% python3 -q
>>> import numpy as np
>>> import numpy.linalg as la
>>> np.set_printoptions(precision=1, suppress=True, linewidth=140, legacy="1.25")
>>> rng = np.random.default_rng(638)
>>> J = np.eye(11, dtype=int)[rng.permutation(11)] * np.array([4, 5, 0, 1, 3, 0, 0, 1, 2, 5, 4])
>>> J
array([[0, 0, 0, 1, 0, 0, 0, 0, 0, 0, 0],
       [0, 0, 0, 0, 0, 0, 0, 0, 0, 0, 0],
       [0, 0, 0, 0, 0, 0, 0, 0, 0, 0, 4],
       [0, 0, 0, 0, 0, 0, 0, 0, 0, 5, 0],
       [0, 0, 0, 0, 3, 0, 0, 0, 0, 0, 0],
       [4, 0, 0, 0, 0, 0, 0, 0, 0, 0, 0],
       [0, 0, 0, 0, 0, 0, 0, 1, 0, 0, 0],
       [0, 5, 0, 0, 0, 0, 0, 0, 0, 0, 0],
       [0, 0, 0, 0, 0, 0, 0, 0, 0, 0, 0],
       [0, 0, 0, 0, 0, 0, 0, 0, 2, 0, 0],
       [0, 0, 0, 0, 0, 0, 0, 0, 0, 0, 0]])
>>> U, sig, vt = la.svd(J)
>>> evecs = vt[:(sig > 1e-8).sum()]
>>> x0 = J[5] + 5 * J[9] + rng.integers(2) * np.eye(11)[5]
>>> x0
array([ 4.,  0.,  0.,  0.,  0.,  1.,  0.,  0., 10.,  0.,  0.])
>>> np.diag(evecs.T @ evecs)
array([1., 1., 0., 1., 1., 0., 0., 1., 1., 1., 1.])
>>> U, sig, vt = la.svd(J)
>>> sig
array([5., 5., 4., 4., 3., 2., 1., 1., 0., 0., 0.])
>>> M2 = U[:, :8] @ np.diag(sig[:8]) @ vt[:8]
>>> la.matrix_rank(J, rtol=0.05)
8
>>> np.abs(J - M2).max()
0.0
>>> la.matrix_rank(M2)
8
>>> round(float(la.norm(J - M2) / la.norm(J)), 1)
0.0
>>> [round(float(x), 1) for x in la.svd(J, compute_uv=False)[:3]]
[5.0, 5.0, 4.0]
>>> la.matrix_rank(J, rtol=0.1)
8
>>> mat = np.load("test11.npy")
>>> mat
array([[ 1. ,  0. ,  0. ,  0. ,  0. ,  0. ,  0. ],
       [ 0. ,  0.5, -0.9,  0. ,  0. ,  0. ,  0. ],
       [ 0. ,  0.9,  0.5,  0. ,  0. ,  0. ,  0. ],
       [ 0. ,  0. ,  0. ,  1. ,  0. ,  0. ,  0. ],
       [ 0. ,  0. ,  0. ,  0. ,  1. ,  0. ,  0. ],
       [ 0. ,  0. ,  0. ,  0. ,  0. ,  1. ,  0. ],
       [ 0. ,  0. ,  0. ,  0. ,  0. ,  0. ,  1. ]])
>>> # columns are unit length and at right angles
>>> x0 = np.array([3, 1, -3, -2, -2, -3, 0])
>>> la.inv(mat)
array([[ 1. ,  0. ,  0. ,  0. ,  0. ,  0. ,  0. ],
       [ 0. ,  0.5,  0.9,  0. ,  0. ,  0. ,  0. ],
       [-0. , -0.9,  0.5, -0. , -0. , -0. , -0. ],
       [ 0. ,  0. ,  0. ,  1. ,  0. ,  0. ,  0. ],
       [ 0. ,  0. ,  0. ,  0. ,  1. ,  0. ,  0. ],
       [ 0. ,  0. ,  0. ,  0. ,  0. ,  1. ,  0. ],
       [ 0. ,  0. ,  0. ,  0. ,  0. ,  0. ,  1. ]])
>>> np.round(la.det(mat), 1)
1.0
>>> [p for p in range(1, 25) if np.allclose(la.matrix_power(mat, p), np.eye(7))]
[6, 12, 18, 24]
>>> mat.T @ (mat @ x0)
array([ 3.,  1., -3., -2., -2., -3.,  0.])
>>> round(float(la.norm(x0)), 1), round(float(la.norm(mat @ x0)), 1)
(6.0, 6.0)
>>> np.sort(np.abs(np.degrees(np.angle(la.eigvals(mat)))))
array([ 0.,  0.,  0.,  0.,  0., 60., 60.])
>>> 7 - la.matrix_rank(mat - np.eye(7), tol=1e-8)
5
